% ipython --no-banner

In [1]: import numpy as np

In [2]: import numpy.linalg as la

In [3]: np.set_printoptions(suppress=True, linewidth=160)

In [4]: J = np.load("dump.npy")

In [5]: J.round(2)
Out[5]: 
array([[ 3.29,  5.68,  7.54],
       [-2.71,  2.34, -9.33],
       [-2.95,  1.06, -9.5 ],
       [-2.38,  3.79, -8.94],
       [ 0.51,  9.62, -2.68],
       [ 1.04,  9.88, -1.16],
       [ 2.29,  9.29,  2.9 ],
       [ 3.28,  5.77,  7.48],
       [-1.75, -9.79, -1.03],
       [-3.32, -2.24, -9.16],
       [ 2.67,  8.59,  4.37],
       [-0.73,  8.11, -5.81],
       [ 3.35,  3.02,  8.92]])

In [6]: Uu, sv, vt = la.svd(J, full_matrices=False)

In [7]: np.round(np.cumsum(sv ** 2) / np.sum(sv ** 2), 2)
Out[7]: array([0.57, 1.  , 1.  ])

In [8]: np.allclose(Uu * sv @ vt, J)
Out[8]: True

In [9]: np.round(Uu.T @ J @ vt.T, 2) + 0
Out[9]: 
array([[27.26,  0.  ,  0.  ],
       [ 0.  , 23.6 ,  0.  ],
       [ 0.  ,  0.  ,  0.  ]])

In [10]: np.round(np.abs(vt[0]), 2)
Out[10]: array([0.33, 0.59, 0.73])

In [11]: np.abs(Uu[:, 0]).round(6).argmax()
Out[11]: np.int64(7)

In [12]: np.round(sv / sv[0], 2) + 0
Out[12]: array([1.  , 0.87, 0.  ])

In [13]: np.round(Uu.T @ Uu, 2) + 0
Out[13]: 
array([[1., 0., 0.],
       [0., 1., 0.],
       [0., 0., 1.]])

In [14]: np.round(vt @ vt.T, 2) + 0
Out[14]: 
array([[1., 0., 0.],
       [0., 1., 0.],
       [0., 0., 1.]])

In [15]: Uu.shape, sv.shape, vt.shape
Out[15]: ((13, 3), (3,), (3, 3))

In [16]: rank = la.matrix_rank(J)

In [17]: rank
Out[17]: np.int64(2)

In [18]: ns = la.svd(J)[2][rank:].T

In [19]: [int(la.matrix_rank(J[:, :j + 1])) for j in range(3)]
Out[19]: [1, 2, 2]

In [20]: np.round(ns[:, 0] / ns[np.abs(ns[:, 0]).round(6).argmax(), 0], 2)
Out[20]: array([ 1.  , -0.14, -0.33])

In [21]: [int(la.matrix_rank(np.delete(J, i, axis=0))) for i in range(13)]
Out[21]: [2, 2, 2, 2, 2, 2, 2, 2, 2, 2, 2, 2, 2]

In [22]: la.matrix_rank(J.T @ J), la.matrix_rank(J @ J.T)
Out[22]: (np.int64(2), np.int64(2))

In [23]: np.allclose(J @ ns, 0)
Out[23]: True

In [24]: print(ns.shape)
(3, 1)

In [25]: idx = J[:, 2] > np.median(J[:, 2])

In [26]: f = J[idx].mean(axis=0) - J[~idx].mean(axis=0)

In [27]: f.round(2)
Out[27]: array([ 3.69, -0.89, 11.69])

In [28]: np.argsort(-np.abs(f).round(6), kind="stable")
Out[28]: array([2, 0, 1])

In [29]: Xs = J - J.mean(axis=0)

In [30]: Uu, sv, vt = la.svd(Xs, full_matrices=False)

In [31]: la.matrix_rank(Xs)
Out[31]: np.int64(2)

In [32]: (np.sign(Uu[:, 0]) == np.sign(Uu[0, 0])).astype(int)
Out[32]: array([1, 0, 0, 0, 1, 1, 1, 1, 0, 0, 1, 0, 1])

In [33]: np.round((sv ** 2).sum() ** 2 / (sv ** 4).sum(), 2)
Out[33]: np.float64(1.73)

In [34]: np.abs(Uu[:, 0]).argmax()
Out[34]: np.int64(9)

In [35]: np.abs(vt[0]).argmax()
Out[35]: np.int64(2)

In [36]: sv.round(2) + 0
Out[36]: array([26.97, 17.82,  0.  ])

In [37]: gram = np.cov(J, rowvar=False)

In [38]: gram.shape
Out[38]: (3, 3)

In [39]: np.round(np.median(J, axis=0), 2)
Out[39]: array([ 0.51,  5.68, -1.16])

In [40]: np.round(np.corrcoef(J.T), 2)
Out[40]: 
array([[1.  , 0.55, 0.95],
       [0.55, 1.  , 0.27],
       [0.95, 0.27, 1.  ]])

In [41]: np.round(la.eigvalsh(gram)[::-1], 2) + 0
Out[41]: array([60.61, 26.47,  0.  ])

In [42]: print(round(np.corrcoef(J[:, 0], J[:, 1])[0, 1], 2))
0.55

In [43]: feats = np.loadtxt("out11.csv", delimiter=",")

In [44]: feats
Out[44]: 
array([[ 0.2, -0.5, -0.3, -1.6],
       [-0.5, -1.1,  1. ,  0.5],
       [-0.7, -0.2,  0.6,  0.2]])

In [45]: M2 = feats / la.norm(feats, axis=1, keepdims=True)

In [46]: gram = M2 @ M2.T

In [47]: round(float(np.degrees(np.arccos(np.clip(gram[0, 2], -1, 1)))), 2)
Out[47]: 109.06

In [48]: np.argwhere(np.triu(np.abs(gram) > 0.95, 1))
Out[48]: array([], shape=(0, 2), dtype=int64)

In [49]: (gram - 2 * np.eye(3)).round(6).argmax(axis=1)
Out[49]: array([1, 2, 1])

In [50]: rng = np.random.default_rng(465407)

In [51]: M2 = feats + rng.integers(-2, 3, (3, 2)) @ rng.integers(-2, 3, (2, 4))

In [52]: M2.round(2)
Out[52]: 
array([[-1.8,  1.5, -0.3, -0.6],
       [-0.5, -5.1,  1. , -2.5],
       [-4.7, -4.2,  0.6, -3.8]])

In [53]: np.abs(M2 - feats).sum(axis=1)
Out[53]: array([ 5.,  7., 12.])

In [54]: np.round(M2 - feats, 2)
Out[54]: 
array([[-2.,  2.,  0.,  1.],
       [ 0., -4.,  0., -3.],
       [-4., -4.,  0., -4.]])

In [55]: np.round(la.svd(M2 - feats, compute_uv=False), 2) + 0
Out[55]: array([8.26, 3.7 , 0.  ])

In [56]: f = np.array([0, -2])

In [57]: np.array([np.convolve(row, f, "same") for row in feats])
Out[57]: 
array([[ 0. , -0.4,  1. ,  0.6],
       [ 0. ,  1. ,  2.2, -2. ],
       [ 0. ,  1.4,  0.4, -1.2]])

In [58]: np.polyval(f, feats[0])
Out[58]: array([-2., -2., -2., -2.])

In [59]: np.round(np.correlate(feats[0], feats[1], "full"), 2)
Out[59]: array([ 0.1 , -0.05, -0.87, -0.65, -1.02,  1.91,  0.8 ])

In [60]: W0 = np.array([[2.05, 5.01, 1.02],
    ...:     [-5.02, -12.61, -2.46],
    ...:     [4.99, 12.48, 2.49],
    ...:     [-1.64, -4.1, -0.83],
    ...:     [3.21, 7.99, 1.61],
    ...:     [3.78, 9.28, 1.96],
    ...:     [0.53, 1.38, 0.25],
    ...:     [2.56, 6.53, 1.28],
    ...:     [2.47, 6.22, 1.24],
    ...:     [-2.12, -5.13, -1.02],
    ...:     [-0.53, -1.31, -0.25],
    ...:     [0.09, 0.19, -0.04]])

In [61]: W0
Out[61]: 
array([[  2.05,   5.01,   1.02],
       [ -5.02, -12.61,  -2.46],
       [  4.99,  12.48,   2.49],
       [ -1.64,  -4.1 ,  -0.83],
       [  3.21,   7.99,   1.61],
       [  3.78,   9.28,   1.96],
       [  0.53,   1.38,   0.25],
       [  2.56,   6.53,   1.28],
       [  2.47,   6.22,   1.24],
       [ -2.12,  -5.13,  -1.02],
       [ -0.53,  -1.31,  -0.25],
       [  0.09,   0.19,  -0.04]])

In [62]: Xs = W0 - W0.mean(axis=0)

In [63]: vecs = la.svd(Xs)[2][:1]

In [64]: M2 = Xs - Xs @ vecs.T @ vecs

In [65]: la.norm(M2, axis=1).round(6).argmax()
Out[65]: np.int64(5)

In [66]: np.round(M2.std(axis=0), 2)
Out[66]: array([0.03, 0.02, 0.04])

In [67]: Uu, sv, vt = la.svd(W0)

In [68]: sv.round(2)
Out[68]: array([27.24,  0.16,  0.09])

In [69]: M2 = Uu[:, :1] @ np.diag(sv[:1]) @ vt[:1]

In [70]: round(la.norm(W0 - M2, 2), 2), np.round(sv[1], 2)
Out[70]: (np.float64(0.16), np.float64(0.16))

In [71]: np.round(np.abs(W0 - M2).max(), 2)
Out[71]: np.float64(0.1)

In [72]: K = np.load("sample16.npy")

In [73]: print(K)
[[ 0.48 -0.62  1.02 -1.  ]
 [-4.81  0.79  1.87  0.63]
 [-4.99  0.73  2.79 -0.1 ]
 [-5.47  0.01  3.25 -0.44]]

In [74]: Q, R = la.qr(K)

In [75]: print(np.round(np.abs(np.diag(R)), 2))
[8.84 0.87 0.8  0.11]

In [76]: np.trace(Q @ Q.T)
Out[76]: np.float64(4.0)

In [77]: np.round(Q.T @ Q, 2) + 0
Out[77]: 
array([[1., 0., 0., 0.],
       [0., 1., 0., 0.],
       [0., 0., 1., 0.],
       [0., 0., 0., 1.]])

In [78]: np.allclose(R.T @ R, K.T @ K)
Out[78]: True

In [79]: np.round(Q @ R, 2)
Out[79]: 
array([[ 0.48, -0.62,  1.02, -1.  ],
       [-4.81,  0.79,  1.87,  0.63],
       [-4.99,  0.73,  2.79, -0.1 ],
       [-5.47,  0.01,  3.25, -0.44]])

In [80]: R.round(2)
Out[80]: 
array([[-8.84,  0.88,  4.55,  0.07],
       [ 0.  , -0.87,  1.25, -1.12],
       [ 0.  ,  0.  , -0.8 ,  0.57],
       [ 0.  ,  0.  ,  0.  ,  0.11]])

In [81]: round(abs(R[0, 0]), 2), np.round(la.norm(K[:, 0]), 2)
Out[81]: (np.float64(8.84), np.float64(8.84))

In [82]: m1 = np.load("m.npy")

In [83]: m1
Out[83]: 
array([[106,  54, -71, -51],
       [ 54,  36, -54, -24],
       [-71, -54,  85,  30],
       [-51, -24,  30,  25]])

In [84]: f, v = m1[0], m1[2]

In [85]: print(f @ v)
-18007

In [86]: pr = (f @ v) / (f @ f) * f

In [87]: np.outer(f, v)
Out[87]: 
array([[-7526, -5724,  9010,  3180],
       [-3834, -2916,  4590,  1620],
       [ 5041,  3834, -6035, -2130],
       [ 3621,  2754, -4335, -1530]])

In [88]: np.round(v - pr, 2)
Out[88]: array([ 16.58,  -9.38,  26.34, -12.14])

In [89]: [round(float(x), 2) for x in la.svd(m1, compute_uv=False)[:3]]
Out[89]: [222.25, 29.75, 0.0]

In [90]: np.argsort(-la.norm(m1, axis=0).round(6), kind="stable")[:3]
Out[90]: array([0, 2, 1])

In [91]: round(la.norm(m1, 2) / la.norm(m1), 2)
Out[91]: np.float64(0.99)

In [92]: la.matrix_rank(m1, rtol=0.1)
Out[92]: np.int64(2)

In [93]: la.cond(m1) > 100
Out[93]: np.True_
